$ ipython --no-banner

In [1]: import numpy as np

In [2]: import numpy.linalg as la

In [3]: np.set_printoptions(precision=2, suppress=True, linewidth=160, floatmode="fixed")

In [4]: data = np.array([[-0.9, 0.3, -0.5, -0.5, 0.3, -0.8],
   ...:     [0.4, -0.8, 0.5, -0.6, 0.1, 1.1],
   ...:     [-0.1, 0.4, -0.6, 0.4, -0.2, -1.1],
   ...:     [-2.0, 0.2, -1.1, 0.6, 0.2, 1.5]])

In [5]: data
Out[5]: 
array([[-0.90,  0.30, -0.50, -0.50,  0.30, -0.80],
       [ 0.40, -0.80,  0.50, -0.60,  0.10,  1.10],
       [-0.10,  0.40, -0.60,  0.40, -0.20, -1.10],
       [-2.00,  0.20, -1.10,  0.60,  0.20,  1.50]])

In [6]: W1 = np.array([[2, 3, 2], [1, 0, 2], [1, 1, 3], [0, 1, 1], [2, 2, 2], [2, 0, 1]])

In [7]: c = np.array([3, 8, 7])

In [8]: act = np.maximum(data @ W1 + c, 0)

In [9]: (act > 0).mean(axis=0)
Out[9]: array([0.50, 1.00, 1.00])

In [10]: act
Out[10]: 
array([[0.00, 4.90, 3.60],
       [5.90, 9.30, 8.40],
       [0.00, 7.10, 4.70],
       [1.50, 1.90, 2.60]])

In [11]: Z = np.array([[4, 4], [-5, 0], [3, 5]])

In [12]: W1 @ Z
Out[12]: 
array([[-1, 18],
       [10, 14],
       [ 8, 19],
       [-2,  5],
       [ 4, 18],
       [11, 13]])

In [13]: (act @ Z).round(6).argmax(axis=1)
Out[13]: array([1, 1, 1, 1])

In [14]: A2 = np.c_[act[:, :2] @ np.array([[3, 0], [1, 3]]), np.array([3, 3, 0, 1])]

In [15]: A2
Out[15]: 
array([[ 4.90, 14.70,  3.00],
       [27.00, 27.90,  3.00],
       [ 7.10, 21.30,  0.00],
       [ 6.40,  5.70,  1.00]])

In [16]: la.matrix_rank(np.c_[act, A2])
Out[16]: np.int64(4)
